% ipython --no-banner

In [1]: import numpy as np

In [2]: import numpy.linalg as la

In [3]: np.set_printoptions(precision=2, suppress=True, linewidth=160)

In [4]: J = np.loadtxt("dump.csv", delimiter=",")

In [5]: J
Out[5]: 
array([[ 0.82, -1.36,  2.25, -1.41, -2.8 , -1.78,  1.19,  1.72,  0.2 ],
       [ 2.91,  1.75, -1.  , -0.66, -2.6 ,  0.37,  1.52,  0.13,  1.68],
       [ 1.85,  0.93,  1.06,  1.86, -1.71,  3.42, -0.03,  1.23,  0.18],
       [ 1.03,  0.  ,  1.43, -0.03,  0.86, -0.81, -0.39, -3.2 , -3.18],
       [-2.09,  0.49, -1.4 , -3.33,  1.18,  0.6 , -0.52, -2.25, -0.48],
       [ 0.18,  1.46,  0.39, -0.25, -1.06, -1.64, -2.89,  2.32, -2.25],
       [-1.9 , -0.95,  0.05,  0.78,  3.75, -1.02,  0.05,  1.62,  1.48],
       [-0.98, -2.38,  2.88, -0.22,  1.89,  1.47,  0.76,  1.92, -0.07],
       [ 2.22, -0.02, -2.38, -0.24,  1.81,  1.06,  3.1 , -0.53, -0.21],
       [-0.38,  0.37, -1.59,  1.37, -1.92, -1.04,  0.16,  1.89,  3.46],
       [ 1.  , -2.18, -2.92, -1.22, -2.38, -1.73, -0.41, -0.41,  0.46],
       [-2.56, -2.18,  1.34, -0.28, -1.63,  1.02,  1.24, -2.13, -1.43],
       [ 0.79,  2.35,  0.09,  0.36,  0.89, -1.95,  0.8 ,  1.38, -3.4 ],
       [ 0.59,  1.74, -3.83,  0.07, -1.39,  0.43,  1.65, -1.44, -0.19],
       [-1.16,  0.09,  1.89, -1.56, -0.46, -0.78,  3.41, -2.24, -0.42],
       [-0.71,  0.94, -1.05, -0.24,  0.58,  0.3 ,  4.26, -0.65, -1.86],
       [-0.43, -1.65,  0.32, -2.56, -0.51,  3.17, -2.01,  0.55,  0.92],
       [ 0.17, -1.94, -1.6 ,  0.69,  0.93,  3.12,  0.07,  1.81, -2.07],
       [-1.67, -1.78,  0.61, -0.9 , -2.14, -2.21, -1.39, -1.39,  2.14],
       [ 0.  , -1.37,  1.5 ,  0.27, -0.58,  4.05, -0.66, -1.56, -1.06],
       [ 1.13,  1.43, -1.32,  1.7 , -0.82, -2.16, -2.76,  1.49, -1.35],
       [-2.62,  0.76, -1.14,  1.16,  1.47, -0.24,  1.64,  3.01, -1.  ],
       [ 1.02,  2.75, -1.62, -1.61,  1.92, -1.42, -0.82, -0.09,  2.19],
       [-1.31, -0.42,  1.83, -3.05,  0.29, -0.42, -2.73,  1.64, -0.28],
       [-0.29,  0.51, -2.34, -0.82,  1.39,  2.61,  0.6 , -3.  , -0.66],
       [ 0.37, -0.64, -2.67, -0.74, -0.56, -1.48,  1.2 ,  3.53,  0.63],
       [ 0.  , -1.03,  0.16,  0.08,  3.85, -0.25, -1.41, -2.64, -0.22],
       [ 1.17,  1.96, -0.16, -0.46,  4.28,  0.71, -0.85, -0.15,  0.14],
       [-1.93, -3.09,  1.  , -0.66,  0.22,  2.89,  0.71, -0.96,  0.7 ],
       [ 1.31, -3.28, -0.76, -1.41,  0.31, -2.08, -1.98,  0.98,  0.83],
       [-1.32,  0.74,  1.8 ,  1.55, -0.06, -0.82,  2.33, -3.23,  0.74],
       [-1.23, -3.17, -0.86,  0.23,  2.53,  0.09,  1.08,  2.12, -0.75],
       [-0.7 , -0.6 , -1.47,  1.4 ,  1.55,  1.68, -2.1 , -3.21,  0.3 ]])

In [6]: D = la.norm(J[:, None] - J[None], axis=-1)

In [7]: D[14].round(6).argsort(kind="stable")[:4]
Out[7]: array([14, 30, 15, 11])

In [8]: print(la.norm(J, axis=1))
[5.   5.   5.   5.   5.   5.   5.   5.   5.   5.   5.   5.   5.   5.   5.   5.   5.01 5.   5.   4.99 5.   5.01 5.   5.   5.   5.   5.   5.   5.   5.   5.
 5.   5.  ]

In [9]: D.shape
Out[9]: (33, 33)

In [10]: np.flatnonzero(D[14] < D.mean() / 2)
Out[10]: array([14])

In [11]: la.matrix_rank(D ** 2)
Out[11]: np.int64(11)

In [12]: D.mean(axis=1).argmax()
Out[12]: np.int64(2)

In [13]: (D + 1e9 * np.eye(33)).round(6).argmin(axis=1)
Out[13]: array([18, 13, 19, 26, 24, 20, 31, 31, 15, 25, 29, 28,  5,  1, 30,  8, 28, 31, 10, 28,  5, 31, 27, 16, 32,  9, 32, 22, 11, 10, 14,  6, 26])
